In [1]: import numpy as np

In [2]: import numpy.linalg as la

In [3]: np.set_printoptions(suppress=True, linewidth=200)

In [4]: def rnd(a):
   ...:     return np.round(a, 3) + 0
   ...: 

In [5]: M = np.loadtxt("sample10.csv", delimiter=",")

In [6]: M
Out[6]: 
array([[0.5, 0. , 0.5, 0. , 0. ],
       [0. , 1. , 0. , 0. , 0. ],
       [0. , 0.5, 0.5, 0. , 0. ],
       [0.5, 0. , 0. , 0.5, 0. ],
       [0. , 0. , 0. , 0. , 1. ]])

In [7]: vals, vecs = la.eig(M)

In [8]: rnd(np.sort(la.eigvals(la.inv(M))))
Out[8]: array([1., 1., 2., 2., 2.])

In [9]: vals
Out[9]: array([0.5, 0.5, 0.5, 1. , 1. ])

In [10]: out = np.array([[3, -2], [4, 2]])

In [11]: basis = np.kron(out, M)

In [12]: la.matrix_rank(basis)
Out[12]: np.int64(10)

In [13]: basis
Out[13]: 
array([[ 1.5,  0. ,  1.5,  0. ,  0. , -1. , -0. , -1. , -0. , -0. ],
       [ 0. ,  3. ,  0. ,  0. ,  0. , -0. , -2. , -0. , -0. , -0. ],
       [ 0. ,  1.5,  1.5,  0. ,  0. , -0. , -1. , -1. , -0. , -0. ],
       [ 1.5,  0. ,  0. ,  1.5,  0. , -1. , -0. , -0. , -1. , -0. ],
       [ 0. ,  0. ,  0. ,  0. ,  3. , -0. , -0. , -0. , -0. , -2. ],
       [ 2. ,  0. ,  2. ,  0. ,  0. ,  1. ,  0. ,  1. ,  0. ,  0. ],
       [ 0. ,  4. ,  0. ,  0. ,  0. ,  0. ,  2. ,  0. ,  0. ,  0. ],
       [ 0. ,  2. ,  2. ,  0. ,  0. ,  0. ,  1. ,  1. ,  0. ,  0. ],
       [ 2. ,  0. ,  0. ,  2. ,  0. ,  1. ,  0. ,  0. ,  1. ,  0. ],
       [ 0. ,  0. ,  0. ,  0. ,  4. ,  0. ,  0. ,  0. ,  0. ,  2. ]])

In [14]: rnd(la.norm(basis, 2)), rnd(la.norm(out, 2) * la.norm(M, 2))
Out[14]: (np.float64(5.8), np.float64(5.8))

In [15]: basis.shape
Out[15]: (10, 10)
